% ipython --no-banner

In [1]: import numpy as np

In [2]: from numpy import linalg as LA

In [3]: np.set_printoptions(precision=3, suppress=True, linewidth=160)

In [4]: f = np.array([0, 2, 3, 0]) + 0.5

In [5]: K = np.outer(f, f) / (f @ f)

In [6]: K
Out[6]: 
array([[0.013, 0.066, 0.092, 0.013],
       [0.066, 0.329, 0.461, 0.066],
       [0.092, 0.461, 0.645, 0.092],
       [0.013, 0.066, 0.092, 0.013]])

In [7]: G = K.T @ K

In [8]: G
Out[8]: 
array([[0.013, 0.066, 0.092, 0.013],
       [0.066, 0.329, 0.461, 0.066],
       [0.092, 0.461, 0.645, 0.092],
       [0.013, 0.066, 0.092, 0.013]])

In [9]: np.round(LA.svd(K, compute_uv=False) ** 2, 3) + 0
Out[9]: array([1., 0., 0., 0.])

In [10]: LA.cond(K) > 100
Out[10]: np.True_

In [11]: vec = np.array([0, 3, 3, 3])

In [12]: LA.eigvalsh(2 * K - np.eye(4))
Out[12]: array([-1., -1., -1.,  1.])

In [13]: K @ vec
Out[13]: array([0.513, 2.566, 3.592, 0.513])

In [14]: K @ K @ vec
Out[14]: array([0.513, 2.566, 3.592, 0.513])

In [15]: round(float((vec - K @ vec) @ (K @ vec)), 3)
Out[15]: -0.0

In [16]: A2 = K / np.sqrt((K ** 2).mean(axis=1, keepdims=True))

In [17]: LA.matrix_rank(A2) == LA.matrix_rank(K)
Out[17]: np.True_

In [18]: th = np.radians(36)

In [19]: r_ = np.eye(4)

In [20]: r_[1, 1] = r_[0, 0] = np.cos(th)

In [21]: r_[1, 0], r_[0, 1] = -np.sin(th), np.sin(th)

In [22]: r_
Out[22]: 
array([[ 0.809,  0.588,  0.   ,  0.   ],
       [-0.588,  0.809,  0.   ,  0.   ],
       [ 0.   ,  0.   ,  1.   ,  0.   ],
       [ 0.   ,  0.   ,  0.   ,  1.   ]])

In [23]: A2 = K @ r_.T

In [24]: np.round(LA.svd(K, compute_uv=False), 3) + 0, np.round(LA.svd(A2, compute_uv=False), 3) + 0
Out[24]: (array([1., 0., 0., 0.]), array([1., 0., 0., 0.]))

In [25]: round(float(LA.det(r_)), 3), round(np.trace(r_), 3)
Out[25]: (1.0, np.float64(3.618))

In [26]: A2
Out[26]: 
array([[0.049, 0.045, 0.092, 0.013],
       [0.247, 0.227, 0.461, 0.066],
       [0.345, 0.318, 0.645, 0.092],
       [0.049, 0.045, 0.092, 0.013]])

In [27]: np.allclose(LA.norm(K, axis=1), LA.norm(A2, axis=1))
Out[27]: True
